>>> import numpy as np
>>> from numpy import linalg as LA
>>> np.set_printoptions(precision=1, suppress=True, linewidth=200, floatmode="fixed")
>>> rd = lambda a: np.round(a, 1) + 0
>>> A = np.array([[4, 13, 0],
...     [33, 14, 0],
...     [13, 0, 0],
...     [0, 22, 16],
...     [0, 4, 10],
...     [2, 11, 0],
...     [0, 9, 25],
...     [0, 0, 31],
...     [0, 10, 4],
...     [0, 0, 7],
...     [0, 0, 22],
...     [0, 18, 20],
...     [41, 14, 0],
...     [0, 8, 22],
...     [2, 27, 0],
...     [8, 17, 0],
...     [34, 3, 0],
...     [26, 11, 0],
...     [0, 0, 22],
...     [0, 0, 11],
...     [0, 0, 32]])
>>> C = A[[9, 11]].astype(float)
>>> for _ in range(5):
...     labels = LA.norm(A[:, None] - C, axis=-1).argmin(axis=1)
...     C = np.array([A[labels == j].mean(axis=0) for j in range(2)])
... 
>>> labels
array([0, 0, 0, 1, 1, 0, 1, 1, 1, 1, 1, 1, 0, 1, 0, 0, 0, 0, 1, 1, 1])
>>> np.abs(C[1] - C[0]).argmax()
np.int64(2)
>>> rd(C[1] - C[0])
array([-18.1,  -6.3,  18.5])
>>> np.bincount(labels)
array([ 9, 12])
>>> u = np.array([6, 8, 5])
>>> np.polyval(u, A[11])
array([   5, 2093, 2565])
>>> np.cross(A[11, :3], A[8, :3])
array([-128,    0,    0])
>>> G = np.cov(A, rowvar=False)
>>> rd(np.polyfit(A[:, 0], A[:, 2], 1))
array([-0.5, 14.3])
>>> rd(A.std(axis=0))
array([13.1,  8.0, 11.2])
>>> np.median(A, axis=0)
array([0.0, 9.0, 7.0])
>>> G.shape
(3, 3)
>>> np.argsort(-A.std(axis=0).round(6), kind="stable")
array([0, 2, 1])
>>> np.argwhere(np.triu(np.abs(np.corrcoef(A.T)) > 0.8, 1))
array([], shape=(0, 2), dtype=int64)
>>> K = np.loadtxt("dump.csv", delimiter=",")
>>> rd(K)
array([[ 0.0,  0.6],
       [ 3.9, -2.8],
       [-3.1, -3.4]])
>>> x = np.array([-5, 0])
>>> y = K @ x
>>> rd(LA.lstsq(K, y)[0])
array([-5.0,  0.0])
>>> rng = np.random.default_rng(420381)
>>> y = y + 0.3 * rng.normal(size=3)
>>> rd(y)
array([  0.0, -19.4,  15.7])
>>> c, *_ = LA.lstsq(K, y)
>>> rd(c)
array([-5.0, -0.1])
>>> c.round()
array([-5.0, -0.0])
>>> x = np.array([2, 2])
>>> h1 = np.maximum(K @ x, 0)
>>> rd(np.maximum(K @ x, 0) - np.maximum(-K @ x, 0))
array([  1.4,   2.2, -13.1])
>>> rd(np.tanh(K @ x))
array([ 0.9,  1.0, -1.0])
>>> rd(K * (h1 > 1e-9)[:, None])
array([[ 0.0,  0.6],
       [ 3.9, -2.8],
       [ 0.0,  0.0]])
>>> q, Rm = LA.qr(K)
>>> rd(q)
array([[ 0.0,  0.1],
       [-0.8, -0.6],
       [ 0.6, -0.8]])
>>> q.shape, Rm.shape
((3, 2), (2, 2))
>>> rd(q @ Rm)
array([[ 0.0,  0.6],
       [ 3.9, -2.8],
       [-3.1, -3.4]])
>>> feats = np.load("out1.npy")
>>> feats
array([[2.0, 1.0, 0.0, 0.0],
       [0.0, 2.0, 1.0, 0.0],
       [0.0, 0.0, 2.0, 1.0],
       [0.0, 0.0, 0.0, 2.0]])
>>> rd(LA.norm(feats, axis=1))
array([2.2, 2.2, 2.2, 2.0])
>>> rd(LA.norm(feats, 2))
np.float64(2.9)
>>> rd(LA.norm(feats, 1)), rd(LA.norm(feats, np.inf))
(np.float64(3.0), np.float64(3.0))
>>> rd(LA.norm(feats, axis=0))
array([2.0, 2.2, 2.2, 2.2])
>>> feats[0] @ feats[2]
np.float64(0.0)
>>> rd(LA.norm(feats[0] - feats[2]))
np.float64(3.2)
